$ python3 -q
>>> import numpy as np
>>> from numpy import linalg as LA
>>> np.set_printoptions(suppress=True, linewidth=160)
>>> m1 = np.loadtxt("sample17.csv", delimiter=",")
>>> m1.round(3)
array([[0.362, 0.217, 0.072, 0.362, 0.217],
       [0.217, 0.13 , 0.043, 0.217, 0.13 ],
       [0.072, 0.043, 0.014, 0.072, 0.043],
       [0.362, 0.217, 0.072, 0.362, 0.217],
       [0.217, 0.13 , 0.043, 0.217, 0.13 ]])
>>> np.round(np.diff(m1, axis=0), 3)
array([[-0.145, -0.087, -0.029, -0.145, -0.087],
       [-0.145, -0.087, -0.029, -0.145, -0.087],
       [ 0.29 ,  0.174,  0.058,  0.29 ,  0.174],
       [-0.145, -0.087, -0.029, -0.145, -0.087]])
>>> np.round(m1.sum(axis=1), 3)
array([1.232, 0.739, 0.246, 1.232, 0.739])
>>> m1.shape
(5, 5)
>>> np.round(m1.sum(axis=0), 3)
array([1.232, 0.739, 0.246, 1.232, 0.739])
>>> np.round(LA.svd(m1, compute_uv=False), 3) + 0
array([1., 0., 0., 0., 0.])
>>> np.round(m1 - m1[0], 3)
array([[ 0.   ,  0.   ,  0.   ,  0.   ,  0.   ],
       [-0.145, -0.087, -0.029, -0.145, -0.087],
       [-0.29 , -0.174, -0.058, -0.29 , -0.174],
       [ 0.   ,  0.   ,  0.   ,  0.   ,  0.   ],
       [-0.145, -0.087, -0.029, -0.145, -0.087]])
>>> np.count_nonzero(m1)
np.int64(25)
>>> m1[:, 5]
Traceback (most recent call last):
  File "<python-input-12>", line 1, in <module>
    m1[:, 5]
    ~~^^^^^^
IndexError: index 5 is out of bounds for axis 1 with size 5
>>> print(round(LA.det(2 * m1), 3), round(float(LA.det(m1)), 3))
0.0 0.0
>>> round(float(LA.det(m1[::-1])), 3)
-0.0
>>> np.round(LA.eigvals(m1).sum().real, 3)
np.float64(1.0)
>>> np.round(LA.eigvals(m1), 3) + 0
array([0., 1., 0., 0., 0.])
>>> np.round(np.kron(np.eye(2, dtype=int), m1), 3)
array([[0.362, 0.217, 0.072, 0.362, 0.217, 0.   , 0.   , 0.   , 0.   , 0.   ],
       [0.217, 0.13 , 0.043, 0.217, 0.13 , 0.   , 0.   , 0.   , 0.   , 0.   ],
       [0.072, 0.043, 0.014, 0.072, 0.043, 0.   , 0.   , 0.   , 0.   , 0.   ],
       [0.362, 0.217, 0.072, 0.362, 0.217, 0.   , 0.   , 0.   , 0.   , 0.   ],
       [0.217, 0.13 , 0.043, 0.217, 0.13 , 0.   , 0.   , 0.   , 0.   , 0.   ],
       [0.   , 0.   , 0.   , 0.   , 0.   , 0.362, 0.217, 0.072, 0.362, 0.217],
       [0.   , 0.   , 0.   , 0.   , 0.   , 0.217, 0.13 , 0.043, 0.217, 0.13 ],
       [0.   , 0.   , 0.   , 0.   , 0.   , 0.072, 0.043, 0.014, 0.072, 0.043],
       [0.   , 0.   , 0.   , 0.   , 0.   , 0.362, 0.217, 0.072, 0.362, 0.217],
       [0.   , 0.   , 0.   , 0.   , 0.   , 0.217, 0.13 , 0.043, 0.217, 0.13 ]])
>>> B = np.array([[8, -8], [5, -3]])
>>> C = np.array([[5, 0, -1, 4, 2],
...     [5, 0, 4, 2, 1],
...     [-2, -5, 0, -2, 2],
...     [-3, 2, 5, 0, 0],
...     [4, -4, 4, 3, -4]])
>>> data = np.block([[B, np.array([[5, 2, -8, -6, 2], [1, 8, -5, 8, -7]])], [np.zeros((5, 2)), C]])
>>> data
array([[ 8., -8.,  5.,  2., -8., -6.,  2.],
       [ 5., -3.,  1.,  8., -5.,  8., -7.],
       [ 0.,  0.,  5.,  0., -1.,  4.,  2.],
       [ 0.,  0.,  5.,  0.,  4.,  2.,  1.],
       [ 0.,  0., -2., -5.,  0., -2.,  2.],
       [ 0.,  0., -3.,  2.,  5.,  0.,  0.],
       [ 0.,  0.,  4., -4.,  4.,  3., -4.]])
>>> rng = np.random.default_rng(5)
>>> idx = rng.permutation(7)
>>> B = data[:, idx] * rng.choice([-1, 1], 7)
>>> B
array([[-8.,  8., -5., -2.,  2.,  6., -8.],
       [-3.,  5., -1., -8., -7., -8., -5.],
       [ 0.,  1., -5., -0.,  2., -4., -0.],
       [ 0., -4., -5., -0.,  1., -2., -0.],
       [ 0., -0.,  2.,  5.,  2.,  2., -0.],
       [ 0., -5.,  3., -2.,  0., -0., -0.],
       [ 0., -4., -4.,  4., -4., -3., -0.]])
>>> U, _, VT = LA.svd(data.T @ B)
>>> print(idx)
[1 4 2 3 6 5 0]
>>> np.round(U @ VT, 3) + 0
array([[ 0.,  0.,  0.,  0.,  0.,  0., -1.],
       [ 1.,  0.,  0.,  0.,  0.,  0.,  0.],
       [ 0.,  0., -1.,  0.,  0.,  0.,  0.],
       [ 0.,  0.,  0., -1.,  0.,  0.,  0.],
       [ 0., -1.,  0.,  0.,  0.,  0.,  0.],
       [ 0.,  0.,  0.,  0.,  0., -1.,  0.],
       [ 0.,  0.,  0.,  0.,  1.,  0.,  0.]])
>>> print(np.round(LA.lstsq(data, B)[0], 3) + 0)
[[ 0.  0.  0.  0.  0.  0. -1.]
 [ 1.  0.  0.  0.  0.  0.  0.]
 [ 0.  0. -1.  0.  0.  0.  0.]
 [ 0.  0.  0. -1.  0.  0.  0.]
 [ 0. -1.  0.  0.  0.  0.  0.]
 [ 0.  0.  0.  0.  0. -1.  0.]
 [ 0.  0.  0.  0.  1.  0.  0.]]
>>> round(float(LA.det(data)), 3)
-67392.0
>>> data @ data
array([[ 24., -40., 109., -28., -43., -66.,  60.],
       [ 25., -31.,  25.,  55.,  18., -45.,  59.],
       [  0.,   0.,  23.,   5.,  23.,  28.,   0.],
       [  0.,   0.,  15., -20.,   9.,  15.,  14.],
       [  0.,   0., -21., -12., -20., -12., -17.],
       [  0.,   0., -15., -25.,  11., -18.,   6.],
       [  0.,   0., -33.,   2., -21., -12.,  28.]])
>>> np.round(np.abs(LA.eigvals(data)).max(), 3)
np.float64(6.328)
>>> print(np.round(np.sort(np.abs(LA.eigvals(data))), 3))
[4.    4.    4.451 4.451 5.796 5.796 6.328]
>>> np.allclose(data, data.T)
False
>>> np.round(np.abs(LA.svd(data)[2][-1]), 3)
array([0.644, 0.755, 0.062, 0.006, 0.016, 0.109, 0.009])
>>> np.round(LA.norm(data, 2) / LA.norm(data), 3)
np.float64(0.675)
>>> LA.cond(data) > 100
np.False_
>>> f = np.array([0, 5, 5])
>>> np.correlate(data[5], data[6], "full")
array([  0.,   0.,  12., -17., -26.,  35.,   0., -12.,  20.,   0.,   0.,   0.,   0.])
>>> np.array([np.convolve(row, f, "same") for row in data])
array([[ 40.,   0., -15.,  35., -30., -70., -20.],
       [ 25.,  10., -10.,  45.,  15.,  15.,   5.],
       [  0.,   0.,  25.,  25.,  -5.,  15.,  30.],
       [  0.,   0.,  25.,  25.,  20.,  30.,  15.],
       [  0.,   0., -10., -35., -25., -10.,   0.],
       [  0.,   0., -15.,  -5.,  35.,  25.,   0.],
       [  0.,   0.,  20.,   0.,   0.,  35.,  -5.]])
>>> np.cross(data[5, :3], data[6, :3])
array([ 0., -0.,  0.])
>>> np.convolve(data[5], f)
array([  0.,   0.,   0., -15.,  -5.,  35.,  25.,   0.,   0.])
